% python3 -q
>>> import numpy as np
>>> np.set_printoptions(suppress=True, linewidth=160)
>>> K = np.loadtxt("mat.csv", delimiter=",")
>>> K
array([[-9.,  0.,  0.,  0.,  0.,  0.,  0.,  0.,  0.],
       [ 0., -1., -2.,  1., -1.,  2.,  0.,  0.,  0.],
       [ 0.,  0., -1.,  1.,  0.,  0., -1., -2.,  0.],
       [ 0.,  1., -2.,  2.,  2.,  2., -2., -2., -1.],
       [ 0., -1.,  1.,  2.,  2.,  2., -1., -1., -1.],
       [ 0.,  2.,  2., -1., -2., -2., -2.,  1.,  2.],
       [ 0., -1.,  0.,  2., -2.,  2., -1., -1., -1.],
       [ 0.,  0.,  2.,  2.,  2., -1., -2.,  2., -1.],
       [ 0.,  0., -2.,  2., -2.,  2., -2.,  0.,  0.]])
>>> (K + K.T) / 2
array([[-9. ,  0. ,  0. ,  0. ,  0. ,  0. ,  0. ,  0. ,  0. ],
       [ 0. , -1. , -1. ,  1. , -1. ,  2. , -0.5,  0. ,  0. ],
       [ 0. , -1. , -1. , -0.5,  0.5,  1. , -0.5,  0. , -1. ],
       [ 0. ,  1. , -0.5,  2. ,  2. ,  0.5,  0. ,  0. ,  0.5],
       [ 0. , -1. ,  0.5,  2. ,  2. ,  0. , -1.5,  0.5, -1.5],
       [ 0. ,  2. ,  1. ,  0.5,  0. , -2. ,  0. ,  0. ,  2. ],
       [ 0. , -0.5, -0.5,  0. , -1.5,  0. , -1. , -1.5, -1.5],
       [ 0. ,  0. ,  0. ,  0. ,  0.5,  0. , -1.5,  2. , -0.5],
       [ 0. ,  0. , -1. ,  0.5, -1.5,  2. , -1.5, -0.5,  0. ]])
>>> np.round(np.abs(np.linalg.eigvals(K)).max(), 3)
np.float64(9.0)
>>> K @ K
array([[ 81.,   0.,   0.,   0.,   0.,   0.,   0.,   0.,   0.],
       [  0.,   7.,   5.,  -5.,  -3.,  -6.,  -3.,   5.,   4.],
       [  0.,   2.,  -5.,  -5.,   0.,   2.,   4.,  -3.,   2.],
       [  0.,   5.,   0.,  -5.,   5.,   2.,   0.,  -2.,   4.],
       [  0.,   6.,   3.,   0.,   7.,  -1.,  -6.,  -7.,   2.],
       [  0.,  -3., -12.,   2.,  -2.,   1.,   2.,   2.,   0.],
       [  0.,  10.,   0.,  -9.,  -1.,  -9.,  -1.,  -1.,   6.],
       [  0.,   0.,   0.,   9.,  20.,   2.,  -6.,  -5.,  -6.],
       [  0.,  10.,   0.,  -8.,   0.,  -8.,  -2.,   6.,   6.]])
>>> np.trace(K)
np.float64(-8.0)
>>> np.allclose(K, K.T)
False
>>> np.allclose(K @ K.T, K.T @ K)
False
>>> rng = np.random.default_rng(62887)
>>> lab = rng.permutation(9)
>>> other = K[:, lab] * rng.choice([-1, 1], 9)
>>> other
array([[ 0.,  0., -0.,  0., -0., -0.,  0., -0.,  9.],
       [ 0.,  0.,  1.,  1., -0., -2., -1.,  2., -0.],
       [-1.,  0., -0.,  1.,  2., -0.,  0.,  1., -0.],
       [-2., -1., -2.,  2.,  2., -2.,  1.,  2., -0.],
       [-1., -1., -2.,  2.,  1., -2., -1., -1., -0.],
       [-2.,  2.,  2., -1., -1.,  2.,  2., -2., -0.],
       [-1., -1.,  2.,  2.,  1., -2., -1., -0., -0.],
       [-2., -1., -2.,  2., -2.,  1.,  0., -2., -0.],
       [-2.,  0.,  2.,  2., -0., -2.,  0.,  2., -0.]])
>>> Uu, _, Vt = np.linalg.svd(K.T @ other)
>>> lab
array([6, 8, 4, 3, 7, 5, 1, 2, 0])
>>> np.round(np.linalg.lstsq(K, other)[0], 3) + 0
array([[ 0.,  0.,  0.,  0.,  0.,  0.,  0.,  0., -1.],
       [ 0.,  0.,  0.,  0.,  0.,  0.,  1.,  0.,  0.],
       [ 0.,  0.,  0.,  0.,  0.,  0.,  0., -1.,  0.],
       [ 0.,  0.,  0.,  1.,  0.,  0.,  0.,  0.,  0.],
       [ 0.,  0., -1.,  0.,  0.,  0.,  0.,  0.,  0.],
       [ 0.,  0.,  0.,  0.,  0., -1.,  0.,  0.,  0.],
       [ 1.,  0.,  0.,  0.,  0.,  0.,  0.,  0.,  0.],
       [ 0.,  0.,  0.,  0., -1.,  0.,  0.,  0.,  0.],
       [ 0.,  1.,  0.,  0.,  0.,  0.,  0.,  0.,  0.]])
>>> np.round(Uu @ Vt, 3) + 0
array([[ 0.,  0.,  0.,  0.,  0.,  0.,  0.,  0., -1.],
       [ 0.,  0.,  0.,  0.,  0.,  0.,  1.,  0.,  0.],
       [ 0.,  0.,  0.,  0.,  0.,  0.,  0., -1.,  0.],
       [ 0.,  0.,  0.,  1.,  0.,  0.,  0.,  0.,  0.],
       [ 0.,  0., -1.,  0.,  0.,  0.,  0.,  0.,  0.],
       [ 0.,  0.,  0.,  0.,  0., -1.,  0.,  0.,  0.],
       [ 1.,  0.,  0.,  0.,  0.,  0.,  0.,  0.,  0.],
       [ 0.,  0.,  0.,  0., -1.,  0.,  0.,  0.,  0.],
       [ 0.,  1.,  0.,  0.,  0.,  0.,  0.,  0.,  0.]])
>>> x = np.array([-2, -3, 2, -6, -5, -8, -3, -3, 1])
>>> (other @ x).argmax()
np.int64(6)
>>> other @ np.eye(9)[0]
array([ 0.,  0., -1., -2., -1., -2., -1., -2., -2.])
>>> np.sign((other @ x).round(6))
array([ 1.,  1., -1., -1.,  1., -1.,  1., -1.,  1.])
>>> np.einsum("ij,j->i", other, x)
array([  9.,   9., -17., -12.,   6.,  -3.,  11.,  -1.,   6.])
>>> other @ np.ones(9)
array([ 9.,  1.,  3.,  0., -5.,  2.,  0., -6.,  2.])
>>> other * x
array([[ -0.,  -0.,  -0.,  -0.,   0.,   0.,  -0.,   0.,   9.],
       [ -0.,  -0.,   2.,  -6.,   0.,  16.,   3.,  -6.,  -0.],
       [  2.,  -0.,  -0.,  -6., -10.,   0.,  -0.,  -3.,  -0.],
       [  4.,   3.,  -4., -12., -10.,  16.,  -3.,  -6.,  -0.],
       [  2.,   3.,  -4., -12.,  -5.,  16.,   3.,   3.,  -0.],
       [  4.,  -6.,   4.,   6.,   5., -16.,  -6.,   6.,  -0.],
       [  2.,   3.,   4., -12.,  -5.,  16.,   3.,   0.,  -0.],
       [  4.,   3.,  -4., -12.,  10.,  -8.,  -0.,   6.,  -0.],
       [  4.,  -0.,   4., -12.,   0.,  16.,  -0.,  -6.,  -0.]])
>>> np.flatnonzero(np.linalg.matrix_power((K != 0) + (K.T != 0) + np.eye(9), 9)[0])
array([0])
>>> np.round(np.sort(np.linalg.eigvals(K).real), 3)
array([-9.   , -2.692, -1.322, -1.322, -1.294,  0.047,  2.453,  2.566,  2.566])
>>> (K != 0).astype(int)
array([[1, 0, 0, 0, 0, 0, 0, 0, 0],
       [0, 1, 1, 1, 1, 1, 0, 0, 0],
       [0, 0, 1, 1, 0, 0, 1, 1, 0],
       [0, 1, 1, 1, 1, 1, 1, 1, 1],
       [0, 1, 1, 1, 1, 1, 1, 1, 1],
       [0, 1, 1, 1, 1, 1, 1, 1, 1],
       [0, 1, 0, 1, 1, 1, 1, 1, 1],
       [0, 0, 1, 1, 1, 1, 1, 1, 1],
       [0, 0, 1, 1, 1, 1, 1, 0, 0]])
>>> u, v = K[6], K[0]
>>> u @ u
np.float64(16.0)
>>> p = (u @ v) / (u @ u) * u
>>> round(np.linalg.norm(u + v) ** 2 + np.linalg.norm(u - v) ** 2, 3)
np.float64(194.0)
>>> p
array([ 0., -0.,  0.,  0., -0.,  0., -0., -0., -0.])
>>> (v - p) @ u
np.float64(0.0)
>>> v - p
array([-9.,  0.,  0.,  0.,  0.,  0.,  0.,  0.,  0.])
>>> np.linalg.matrix_rank(np.outer(u, v))
np.int64(1)
>>> m1 = np.loadtxt("m.csv", delimiter=",")
>>> m1
array([[0., 0., 0., 0., 3., 0., 0., 0., 0.],
       [0., 0., 0., 0., 0., 0., 2., 0., 0.],
       [0., 4., 0., 0., 0., 0., 0., 0., 0.],
       [0., 0., 0., 0., 0., 0., 0., 2., 0.],
       [0., 0., 3., 0., 0., 0., 0., 0., 0.],
       [0., 0., 0., 0., 0., 0., 0., 0., 4.],
       [0., 0., 0., 0., 0., 3., 0., 0., 0.],
       [0., 0., 0., 4., 0., 0., 0., 0., 0.],
       [8., 0., 0., 0., 0., 0., 0., 0., 0.]])
>>> m1.T @ m1
array([[64.,  0.,  0.,  0.,  0.,  0.,  0.,  0.,  0.],
       [ 0., 16.,  0.,  0.,  0.,  0.,  0.,  0.,  0.],
       [ 0.,  0.,  9.,  0.,  0.,  0.,  0.,  0.,  0.],
       [ 0.,  0.,  0., 16.,  0.,  0.,  0.,  0.,  0.],
       [ 0.,  0.,  0.,  0.,  9.,  0.,  0.,  0.,  0.],
       [ 0.,  0.,  0.,  0.,  0.,  9.,  0.,  0.,  0.],
       [ 0.,  0.,  0.,  0.,  0.,  0.,  4.,  0.,  0.],
       [ 0.,  0.,  0.,  0.,  0.,  0.,  0.,  4.,  0.],
       [ 0.,  0.,  0.,  0.,  0.,  0.,  0.,  0., 16.]])
>>> np.round(np.linalg.pinv(m1), 3)
array([[0.   , 0.   , 0.   , 0.   , 0.   , 0.   , 0.   , 0.   , 0.125],
       [0.   , 0.   , 0.25 , 0.   , 0.   , 0.   , 0.   , 0.   , 0.   ],
       [0.   , 0.   , 0.   , 0.   , 0.333, 0.   , 0.   , 0.   , 0.   ],
       [0.   , 0.   , 0.   , 0.   , 0.   , 0.   , 0.   , 0.25 , 0.   ],
       [0.333, 0.   , 0.   , 0.   , 0.   , 0.   , 0.   , 0.   , 0.   ],
       [0.   , 0.   , 0.   , 0.   , 0.   , 0.   , 0.333, 0.   , 0.   ],
       [0.   , 0.5  , 0.   , 0.   , 0.   , 0.   , 0.   , 0.   , 0.   ],
       [0.   , 0.   , 0.   , 0.5  , 0.   , 0.   , 0.   , 0.   , 0.   ],
       [0.   , 0.   , 0.   , 0.   , 0.   , 0.25 , 0.   , 0.   , 0.   ]])
>>> np.round(np.linalg.svd(m1, compute_uv=False), 3)
array([8., 4., 4., 4., 3., 3., 3., 2., 2.])
>>> np.round(np.linalg.norm(m1, axis=0), 3)
array([8., 4., 3., 4., 3., 3., 2., 2., 4.])
>>> m1[:, 6] @ m1[:, 8]
np.float64(0.0)
>>> (np.linalg.matrix_power((m1 != 0) + (m1.T != 0) + np.eye(9), 9) > 0).astype(int)
array([[1, 1, 1, 0, 1, 1, 1, 0, 1],
       [1, 1, 1, 0, 1, 1, 1, 0, 1],
       [1, 1, 1, 0, 1, 1, 1, 0, 1],
       [0, 0, 0, 1, 0, 0, 0, 1, 0],
       [1, 1, 1, 0, 1, 1, 1, 0, 1],
       [1, 1, 1, 0, 1, 1, 1, 0, 1],
       [1, 1, 1, 0, 1, 1, 1, 0, 1],
       [0, 0, 0, 1, 0, 0, 0, 1, 0],
       [1, 1, 1, 0, 1, 1, 1, 0, 1]])
>>> np.round(np.linalg.det(m1), 3)
np.float64(-55296.0)
>>> np.flatnonzero(np.linalg.matrix_power((m1 != 0) + (m1.T != 0) + np.eye(9), 9)[5])
array([0, 1, 2, 4, 5, 6, 8])
>>> m1 @ m1
array([[ 0.,  0.,  9.,  0.,  0.,  0.,  0.,  0.,  0.],
       [ 0.,  0.,  0.,  0.,  0.,  6.,  0.,  0.,  0.],
       [ 0.,  0.,  0.,  0.,  0.,  0.,  8.,  0.,  0.],
       [ 0.,  0.,  0.,  8.,  0.,  0.,  0.,  0.,  0.],
       [ 0., 12.,  0.,  0.,  0.,  0.,  0.,  0.,  0.],
       [32.,  0.,  0.,  0.,  0.,  0.,  0.,  0.,  0.],
       [ 0.,  0.,  0.,  0.,  0.,  0.,  0.,  0., 12.],
       [ 0.,  0.,  0.,  0.,  0.,  0.,  0.,  8.,  0.],
       [ 0.,  0.,  0.,  0., 24.,  0.,  0.,  0.,  0.]])
>>> W1 = np.array([[3, -3, -2, -3, 0, -3],
...     [3, -2, 1, 3, 2, 2],
...     [0, 0, -2, 1, -3, -3],
...     [-3, 0, 0, -2, 1, 2],
...     [2, -1, 1, -3, 3, -1],
...     [2, 0, -2, 2, -1, 0],
...     [3, 0, -1, 0, 1, -3],
...     [-1, 2, 0, -2, 1, 3],
...     [2, 2, -1, 0, 3, 0]])
>>> coef = np.array([0, 0, 3, 0, 1, 2])
>>> H = np.maximum(m1 @ W1 + coef, 0)
>>> np.linalg.matrix_rank(H)
np.int64(6)
>>> H
array([[ 6.,  0.,  6.,  0., 10.,  0.],
       [ 6.,  0.,  1.,  0.,  3.,  0.],
       [12.,  0.,  7., 12.,  9., 10.],
       [ 0.,  4.,  3.,  0.,  3.,  8.],
       [ 0.,  0.,  0.,  3.,  0.,  0.],
       [ 8.,  8.,  0.,  0., 13.,  2.],
       [ 6.,  0.,  0.,  6.,  0.,  2.],
       [ 0.,  0.,  3.,  0.,  5., 10.],
       [24.,  0.,  0.,  0.,  1.,  0.]])
>>> np.round((H > 0).mean(axis=0), 3)
array([0.667, 0.222, 0.556, 0.333, 0.778, 0.556])
>>> (H > 0).astype(int)
array([[1, 0, 1, 0, 1, 0],
       [1, 0, 1, 0, 1, 0],
       [1, 0, 1, 1, 1, 1],
       [0, 1, 1, 0, 1, 1],
       [0, 0, 0, 1, 0, 0],
       [1, 1, 0, 0, 1, 1],
       [1, 0, 0, 1, 0, 1],
       [0, 0, 1, 0, 1, 1],
       [1, 0, 0, 0, 1, 0]])
>>> W2 = np.array([[2, 2, 0],
...     [1, 0, 0],
...     [2, -2, 2],
...     [0, -2, 1],
...     [-2, -1, -2],
...     [2, 2, -1]])
>>> (H @ W2).round(6).argmax(axis=1)
array([0, 0, 0, 0, 2, 1, 0, 0, 1])
>>> H @ W2
array([[  4., -10.,  -8.],
       [  8.,   7.,  -4.],
       [ 40.,  -3.,  -2.],
       [ 20.,   7.,  -8.],
       [  0.,  -6.,   3.],
       [  2.,   7., -28.],
       [ 16.,   4.,   4.],
       [ 16.,   9., -14.],
       [ 46.,  47.,  -2.]])
